$ python -q
>>> import numpy as np
>>> from numpy import linalg as LA
>>> np.set_printoptions(precision=1, suppress=True, linewidth=140)
>>> F = np.loadtxt("w.csv", delimiter=",")
>>> F
array([[0.3, 0.1, 0.5],
       [0.5, 0.5, 0.1],
       [0.2, 0.3, 0.5]])
>>> other = LA.inv(F)
>>> np.round(F @ other, 1) + 0
array([[1., 0., 0.],
       [0., 1., 0.],
       [0., 0., 1.]])
>>> (np.abs(other) > 1e-9).astype(int)
array([[1, 1, 1],
       [1, 1, 1],
       [1, 1, 1]])
>>> other
array([[ 2.9,  1.4, -3.3],
       [-3. ,  0.9,  3.1],
       [ 0.8, -1.1,  1.3]])
>>> np.allclose(other, F.T)
False
>>> np.round(LA.cond(F), 1)
np.float64(6.3)
>>> np.round(LA.slogdet(F)[0], 1)
np.float64(1.0)
>>> U, sig = LA.svd(F)
Traceback (most recent call last):
  File "<python-input-12>", line 1, in <module>
    U, sig = LA.svd(F)
    ^^^^^^
ValueError: too many values to unpack (expected 2)
>>> U, sig, Vh = LA.svd(F, full_matrices=False)
>>> np.round(Vh @ Vh.T, 1) + 0
array([[1., 0., 0.],
       [0., 1., 0.],
       [0., 0., 1.]])
>>> np.allclose(U * sig @ Vh, F)
True
>>> sig
array([1. , 0.5, 0.2])
>>> sig / sig[0]
array([1. , 0.4, 0.2])
>>> U.shape, sig.shape, Vh.shape
((3, 3), (3,), (3, 3))
>>> round(float(np.sqrt((sig ** 2).sum())), 1), np.round(LA.norm(F), 1)
(1.1, np.float64(1.1))
>>> np.round(U.T @ F @ Vh.T, 1) + 0
array([[1. , 0. , 0. ],
       [0. , 0.5, 0. ],
       [0. , 0. , 0.2]])
>>> (sig > 1e-8).sum()
np.int64(3)
